% python3 -q
>>> import numpy as np
>>> np.set_printoptions(suppress=True, linewidth=140)
>>> def tidy(a):
...     return np.round(a, 2) + 0
... 
>>> arr = np.loadtxt("arr.csv", delimiter=",")
>>> print(arr)
[[-1.  0.  1.  2.  3.  4.  5.  6.]
 [ 7.  8.  9. 10. 11. 12. 13. 14.]
 [15. 16. 17. 18. 19. 20. 21. 22.]
 [23. 24. 25. 26. 27. 28. 29. 30.]
 [31. 32. 33. 34. 35. 36. 37. 38.]
 [39. 40. 41. 42. 43. 44. 45. 46.]
 [47. 48. 49. 50. 51. 52. 53. 54.]
 [55. 56. 57. 58. 59. 60. 61. 62.]
 [63. 64. 65. 66. 67. 68. 69. 70.]]
>>> print([round(float(x), 2) for x in np.linalg.svd(arr, compute_uv=False)[:3]])
[341.61, 9.98, 0.0]
>>> print(np.linalg.matrix_rank(arr, rtol=0.1))
1
>>> print(tidy(np.linalg.norm(arr, 2) / np.linalg.norm(arr)))
1.0
>>> print(np.linalg.cond(arr) > 100)
True
>>> rank = np.linalg.matrix_rank(arr)
>>> print(rank)
2
>>> N = np.linalg.svd(arr)[2][rank:].T
>>> print(N.shape)
(8, 6)
>>> print([int(np.linalg.matrix_rank(np.delete(arr, i, axis=0))) for i in range(9)])
[2, 2, 2, 2, 2, 2, 2, 2, 2]
>>> print(np.allclose(arr @ N, 0))
True
>>> print([int(np.linalg.matrix_rank(arr[:, :j + 1])) for j in range(8)])
[1, 2, 2, 2, 2, 2, 2, 2]
>>> W = np.array([[1, 1, 5, 1],
...     [1, 0, 5, 3],
...     [1, 2, 0, 2],
...     [0, 2, 0, 4],
...     [3, 4, 1, 0],
...     [0, 4, 2, 1],
...     [2, 0, 5, 5],
...     [1, 3, 1, 4]])
>>> beta = np.array([3, 5, 3, 5])
>>> H = np.maximum(arr @ W + beta, 0)
>>> print((H > 0).mean(axis=0))
[1. 1. 1. 1.]
>>> cent = np.array([[3, 1, 0], [3, 0, 1], [2, 3, 0], [1, 2, 2]])
>>> print(H @ cent)
[[ 399.  282.  190.]
 [1463. 1130.  638.]
 [2527. 1978. 1086.]
 [3591. 2826. 1534.]
 [4655. 3674. 1982.]
 [5719. 4522. 2430.]
 [6783. 5370. 2878.]
 [7847. 6218. 3326.]
 [8911. 7066. 3774.]]
>>> print((H @ cent).round(6).argmax(axis=1))
[0 0 0 0 0 0 0 0 0]
>>> other = arr / np.sqrt((arr ** 2).mean(axis=1, keepdims=True))
>>> print(tidy(other[3]))
[0.86 0.9  0.94 0.98 1.02 1.05 1.09 1.13]
>>> print(arr - arr.mean(axis=1, keepdims=True))
[[-3.5 -2.5 -1.5 -0.5  0.5  1.5  2.5  3.5]
 [-3.5 -2.5 -1.5 -0.5  0.5  1.5  2.5  3.5]
 [-3.5 -2.5 -1.5 -0.5  0.5  1.5  2.5  3.5]
 [-3.5 -2.5 -1.5 -0.5  0.5  1.5  2.5  3.5]
 [-3.5 -2.5 -1.5 -0.5  0.5  1.5  2.5  3.5]
 [-3.5 -2.5 -1.5 -0.5  0.5  1.5  2.5  3.5]
 [-3.5 -2.5 -1.5 -0.5  0.5  1.5  2.5  3.5]
 [-3.5 -2.5 -1.5 -0.5  0.5  1.5  2.5  3.5]
 [-3.5 -2.5 -1.5 -0.5  0.5  1.5  2.5  3.5]]
>>> print(np.linalg.matrix_rank(arr - arr.mean(axis=1, keepdims=True)))
1
>>> M = np.array([[101, 49, 52, 43, 2, 7],
...     [49, 101, 8, 77, 68, 33],
...     [52, 8, 38, 5, -5, -7],
...     [43, 77, 5, 62, 44, 27],
...     [2, 68, -5, 44, 69, 21],
...     [7, 33, -7, 27, 21, 14]])
>>> # rows and columns are dependent
>>> rank = np.linalg.matrix_rank(M)
>>> print(rank)
3
>>> N = np.linalg.svd(M)[2][rank:].T
>>> print([int(np.linalg.matrix_rank(M[:, :j + 1])) for j in range(6)])
[1, 2, 3, 3, 3, 3]
>>> print([int(np.linalg.matrix_rank(M[:i])) for i in range(1, len(M) + 1)])
[1, 2, 3, 3, 3, 3]
>>> print(N.shape)
(6, 3)
>>> print([int(np.linalg.matrix_rank(np.delete(M, i, axis=0))) for i in range(6)])
[3, 3, 3, 3, 3, 3]
>>> U, sv, Vt = np.linalg.svd(M)
>>> print(np.argmax(sv[:-1] / (sv[1:] + 1e-6)) + 1)
3
>>> other = U[:, :3] @ np.diag(sv[:3]) @ Vt[:3]
>>> print(np.linalg.matrix_rank(M, rtol=0.05))
3
>>> print(np.abs(np.diag(np.linalg.qr(arr)[1])) > 1e-9)
[ True  True False False False False False False]
>>> print(np.linalg.lstsq(arr[:-1].T, arr[-1])[2])
2
>>> rng = np.random.default_rng(759208)
>>> labels = rng.permutation(6)
>>> print(labels)
[4 2 1 3 0 5]
>>> other = M[labels][:, labels]
>>> print(tidy(np.sort(np.abs(np.linalg.eigvals(other)))))
[  0.     0.     0.    22.93 116.19 245.88]
>>> print(np.diag(other))
[ 69  38 101  62 101  14]
>>> print(np.trace(other))
385
>>> K = np.load("block13.npy")
>>> print(tidy(K))
[[0.16 0.11 0.   0.16 0.21 0.11 0.16 0.11]
 [0.17 0.04 0.12 0.12 0.21 0.04 0.21 0.08]
 [0.16 0.2  0.16 0.16 0.08 0.08 0.12 0.04]
 [0.13 0.09 0.04 0.17 0.09 0.13 0.13 0.22]
 [0.05 0.14 0.14 0.05 0.14 0.18 0.14 0.18]
 [0.16 0.04 0.2  0.16 0.16 0.12 0.16 0.  ]
 [0.   0.06 0.   0.28 0.06 0.17 0.33 0.11]
 [0.09 0.04 0.09 0.09 0.17 0.22 0.17 0.13]]
>>> labels = rng.permutation(8)
>>> print(labels)
[0 6 3 2 1 7 5 4]
>>> other = K[labels][:, labels]
>>> print(tidy(other))
[[0.16 0.16 0.16 0.   0.11 0.11 0.11 0.21]
 [0.   0.33 0.28 0.   0.06 0.11 0.17 0.06]
 [0.13 0.13 0.17 0.04 0.09 0.22 0.13 0.09]
 [0.16 0.12 0.16 0.16 0.2  0.04 0.08 0.08]
 [0.17 0.21 0.12 0.12 0.04 0.08 0.04 0.21]
 [0.09 0.17 0.09 0.09 0.04 0.13 0.22 0.17]
 [0.16 0.16 0.16 0.2  0.04 0.   0.12 0.16]
 [0.05 0.14 0.05 0.14 0.14 0.18 0.18 0.14]]
>>> print(np.allclose(other, K))
False
>>> print(tidy(np.linalg.det(other)), tidy(np.linalg.det(K[labels])))
0.0 0.0
>>> print(tidy(np.diag(other)))
[0.16 0.33 0.17 0.16 0.04 0.13 0.12 0.14]
>>> print(tidy(np.sort(np.abs(np.linalg.eigvals(other)))))
[0.06 0.06 0.15 0.15 0.16 0.19 0.19 1.  ]
>>> print(tidy(np.sort(np.abs(np.linalg.eigvals(K)))[::-1]))
[1.   0.19 0.19 0.16 0.15 0.15 0.06 0.06]
>>> print(tidy(np.linalg.matrix_power(K, 100)))
[[0.1  0.08 0.09 0.16 0.13 0.14 0.19 0.11]
 [0.1  0.08 0.09 0.16 0.13 0.14 0.19 0.11]
 [0.1  0.08 0.09 0.16 0.13 0.14 0.19 0.11]
 [0.1  0.08 0.09 0.16 0.13 0.14 0.19 0.11]
 [0.1  0.08 0.09 0.16 0.13 0.14 0.19 0.11]
 [0.1  0.08 0.09 0.16 0.13 0.14 0.19 0.11]
 [0.1  0.08 0.09 0.16 0.13 0.14 0.19 0.11]
 [0.1  0.08 0.09 0.16 0.13 0.14 0.19 0.11]]
>>> print(tidy(K @ np.ones(8)))
[1. 1. 1. 1. 1. 1. 1. 1.]
>>> p = np.eye(8)[7]
>>> for _ in range(6):
...     p = p @ K
...     print(p.round(2))
... 
[0.09 0.04 0.09 0.09 0.17 0.22 0.17 0.13]
[0.1  0.08 0.1  0.15 0.13 0.14 0.18 0.1 ]
[0.1  0.09 0.09 0.16 0.13 0.14 0.19 0.11]
[0.1  0.08 0.09 0.16 0.13 0.14 0.19 0.11]
[0.1  0.08 0.09 0.16 0.13 0.14 0.19 0.11]
[0.1  0.08 0.09 0.16 0.13 0.14 0.19 0.11]
>>> u = np.array([-2, -2, -2, 0, 2, 2, 0, 1])
>>> other = K + np.outer(u, np.eye(8)[7])
>>> print(np.linalg.matrix_rank(np.linalg.inv(other) - np.linalg.inv(K), tol=1e-8))
1
>>> print(tidy(np.linalg.det(other) / np.linalg.det(K)), tidy(1 + np.linalg.solve(K, u)[7]))
9.03 9.03
>>> print(np.linalg.matrix_rank(other - K))
1
>>> X = np.loadtxt("test9.csv", delimiter=",")
>>> print(X)
[[5. 5. 9. 0. 0. 0. 0.]
 [4. 3. 7. 0. 0. 1. 0.]
 [4. 3. 7. 0. 0. 1. 0.]
 [4. 3. 7. 0. 0. 1. 0.]
 [3. 1. 5. 0. 0. 2. 0.]
 [4. 3. 7. 0. 0. 1. 0.]
 [4. 3. 7. 0. 0. 1. 0.]
 [2. 0. 3. 1. 2. 3. 0.]
 [2. 0. 3. 1. 2. 3. 0.]
 [3. 1. 5. 0. 0. 2. 0.]
 [5. 5. 9. 0. 0. 0. 0.]]
>>> U, sv, Vt = np.linalg.svd(X)
>>> print(np.argmax(sv[:-1] / (sv[1:] + 1e-6)) + 1)
3
>>> other = U[:, :3] @ np.diag(sv[:3]) @ Vt[:3]
>>> print(np.linalg.matrix_rank(other))
3
>>> print(tidy(other))
[[5. 5. 9. 0. 0. 0. 0.]
 [4. 3. 7. 0. 0. 1. 0.]
 [4. 3. 7. 0. 0. 1. 0.]
 [4. 3. 7. 0. 0. 1. 0.]
 [3. 1. 5. 0. 0. 2. 0.]
 [4. 3. 7. 0. 0. 1. 0.]
 [4. 3. 7. 0. 0. 1. 0.]
 [2. 0. 3. 1. 2. 3. 0.]
 [2. 0. 3. 1. 2. 3. 0.]
 [3. 1. 5. 0. 0. 2. 0.]
 [5. 5. 9. 0. 0. 0. 0.]]
>>> print(tidy(np.abs(X - other).max()))
0.0
>>> u, g = X[9], X[0]
>>> print(u @ u)
39.0
>>> p = (u @ g) / (u @ u) * u
>>> print(np.outer(u, g))
[[15. 15. 27.  0.  0.  0.  0.]
 [ 5.  5.  9.  0.  0.  0.  0.]
 [25. 25. 45.  0.  0.  0.  0.]
 [ 0.  0.  0.  0.  0.  0.  0.]
 [ 0.  0.  0.  0.  0.  0.  0.]
 [10. 10. 18.  0.  0.  0.  0.]
 [ 0.  0.  0.  0.  0.  0.  0.]]
>>> print(tidy(g - p))
[ 0.    3.33  0.67  0.    0.   -3.33  0.  ]
>>> other = X[0, 0] * X[1:] - np.outer(X[1:, 0], X[0])
>>> print(other)
[[  0.  -5.  -1.   0.   0.   5.   0.]
 [  0.  -5.  -1.   0.   0.   5.   0.]
 [  0.  -5.  -1.   0.   0.   5.   0.]
 [  0. -10.  -2.   0.   0.  10.   0.]
 [  0.  -5.  -1.   0.   0.   5.   0.]
 [  0.  -5.  -1.   0.   0.   5.   0.]
 [  0. -10.  -3.   5.  10.  15.   0.]
 [  0. -10.  -3.   5.  10.  15.   0.]
 [  0. -10.  -2.   0.   0.  10.   0.]
 [  0.   0.   0.   0.   0.   0.   0.]]
>>> print(X[:, 0] / X[0, 0])
[1.  0.8 0.8 0.8 0.6 0.8 0.8 0.4 0.4 0.6 1. ]
>>> print(np.flatnonzero(~other.round(6).any(axis=1)))
[9]
>>> x0 = np.array([-9, 8, -6, 2, -3, -5, 9, -5])
>>> print(np.linalg.norm(arr @ x0) <= np.linalg.norm(arr, 2) * np.linalg.norm(x0) + 1e-9)
True
>>> print(arr @ np.eye(8)[6])
[ 5. 13. 21. 29. 37. 45. 53. 61. 69.]
>>> print(np.einsum("ij,j->i", arr, x0))
[  -7.  -79. -151. -223. -295. -367. -439. -511. -583.]
>>> print(np.sign((arr @ x0).round(6)))
[-1. -1. -1. -1. -1. -1. -1. -1. -1.]
>>> print((arr @ x0).argmax())
0
>>> F = np.loadtxt("x.csv", delimiter=",")
>>> print(F)
[[ 2.06  5.83 -2.76 -2.03  2.6  -4.75  2.49 -4.05]
 [-2.63 -1.09  3.76 -1.59  4.66  2.35  6.87 -2.82]
 [-3.16 -0.57  3.03 -2.91  4.41  1.76  4.19 -2.01]
 [ 2.92  7.51 -2.34 -1.64  3.72 -6.29 -0.58 -3.36]
 [ 2.13  6.85 -1.58  0.1   2.56 -5.66  1.49 -4.63]
 [-3.67 -0.28 -0.96 -4.95  1.48  6.73 -0.06 -6.42]
 [-3.36  0.68  3.31 -2.85  4.73  1.3   5.28 -2.5 ]
 [ 0.74  7.06 -1.65 -0.88  3.09 -5.96  1.39 -4.34]
 [-3.69  0.35 -1.08 -3.84  1.91  5.94 -1.28 -8.16]
 [-2.68 -0.1  -0.45 -2.3   0.73  6.3  -0.7  -6.82]
 [ 3.98  6.86 -4.27 -2.36  3.38 -7.16  0.8  -2.58]
 [-1.39  0.26  1.74 -3.58  5.64  0.47  4.13 -3.06]
 [-2.96  1.15  3.57 -2.65  5.24  1.13  5.46 -2.76]
 [-1.52  0.17  0.87 -1.38  6.12  0.88  4.68 -2.99]
 [-4.56  0.8  -0.95 -3.64  0.84  7.52 -0.13 -5.15]
 [ 2.    6.22 -2.02 -1.33  3.04 -5.2   0.02 -3.48]
 [-3.85  2.97 -2.23 -3.68 -0.75  6.52  1.52 -7.72]
 [ 3.26  6.45 -0.77  0.89  2.54 -4.33  1.56 -3.5 ]
 [-1.4  -0.89  2.31 -1.09  7.09  1.98  4.97 -0.02]
 [-2.25  1.34 -2.18 -3.48  2.26  6.68  0.81 -5.38]
 [ 2.56  6.91 -4.19 -0.66  1.75 -5.03  0.34 -5.33]
 [ 3.78  5.9  -4.69  1.67  2.23 -6.74 -0.13 -4.37]
 [ 2.02  6.22 -3.93 -1.2   4.21 -2.85  0.74 -3.71]
 [-3.65  1.26 -0.24 -4.83  2.18  6.48 -0.26 -6.79]
 [-2.5  -1.47  1.77 -2.56  5.5   0.97  5.5  -2.71]
 [-2.23 -2.37  0.85 -1.24  3.7   2.54  5.98 -4.33]
 [-1.05 -0.09  3.19 -1.7   3.82  1.52  5.47 -4.  ]
 [-1.76 -1.83  3.8  -1.97  7.15  0.9   4.67 -3.09]
 [ 4.11  6.86 -2.6   0.    2.43 -4.51  1.58 -4.34]
 [ 2.19  6.5  -3.09 -0.91  1.98 -5.26  1.83 -4.83]
 [-2.9  -1.04  3.03 -1.49  4.29  3.21  5.08 -1.71]
 [-6.05  1.05 -2.1  -3.97  3.02  8.72  0.08 -6.31]
 [-6.03 -0.88  0.03 -3.46  1.1   6.22 -0.2  -5.52]
 [-0.23  5.55 -2.   -1.16  1.54 -3.68  0.88 -3.88]
 [-1.21  0.13  2.39 -3.12  3.14  0.43  6.11 -2.77]
 [-2.87  0.46 -1.66 -3.24  3.06  6.92 -1.48 -7.14]
 [ 3.7   7.4  -3.83 -0.83  1.37 -6.09  1.68 -4.08]
 [-4.36  0.02 -1.02 -3.99  2.02  7.17  0.97 -6.48]]
>>> hat = F @ np.linalg.solve(F.T @ F, F.T)
>>> print(np.allclose(hat @ hat, hat))
True
>>> print(np.linalg.matrix_rank(np.eye(38) - hat))
30
>>> print(tidy(hat @ F[:, 1]))
[ 5.83 -1.09 -0.57  7.51  6.85 -0.28  0.68  7.06  0.35 -0.1   6.86  0.26  1.15  0.17  0.8   6.22  2.97  6.45 -0.89  1.34  6.91  5.9   6.22
  1.26 -1.47 -2.37 -0.09 -1.83  6.86  6.5  -1.04  1.05 -0.88  5.55  0.13  0.46  7.4   0.02]
>>> print(tidy(np.diag(hat)))
[0.14 0.16 0.11 0.23 0.16 0.19 0.17 0.22 0.25 0.2  0.35 0.16 0.18 0.16 0.14 0.12 0.34 0.3  0.34 0.23 0.11 0.34 0.21 0.18 0.19 0.38 0.21
 0.29 0.22 0.11 0.12 0.34 0.25 0.17 0.25 0.24 0.16 0.1 ]
>>> th = np.radians(120)
>>> Rm = np.eye(8)
>>> Rm[3, 3] = Rm[1, 1] = np.cos(th)
>>> Rm[3, 1], Rm[1, 3] = -np.sin(th), np.sin(th)
>>> print(tidy(Rm))
[[ 1.    0.    0.    0.    0.    0.    0.    0.  ]
 [ 0.   -0.5   0.    0.87  0.    0.    0.    0.  ]
 [ 0.    0.    1.    0.    0.    0.    0.    0.  ]
 [ 0.   -0.87  0.   -0.5   0.    0.    0.    0.  ]
 [ 0.    0.    0.    0.    1.    0.    0.    0.  ]
 [ 0.    0.    0.    0.    0.    1.    0.    0.  ]
 [ 0.    0.    0.    0.    0.    0.    1.    0.  ]
 [ 0.    0.    0.    0.    0.    0.    0.    1.  ]]
>>> other = arr @ Rm.T
>>> print(tidy(np.linalg.svd(arr, compute_uv=False)), tidy(np.linalg.svd(other, compute_uv=False)))
[341.61   9.98   0.     0.     0.     0.     0.     0.  ] [341.61   9.98   0.     0.     0.     0.     0.     0.  ]
>>> print(np.allclose(np.linalg.norm(arr, axis=1), np.linalg.norm(other, axis=1)))
True
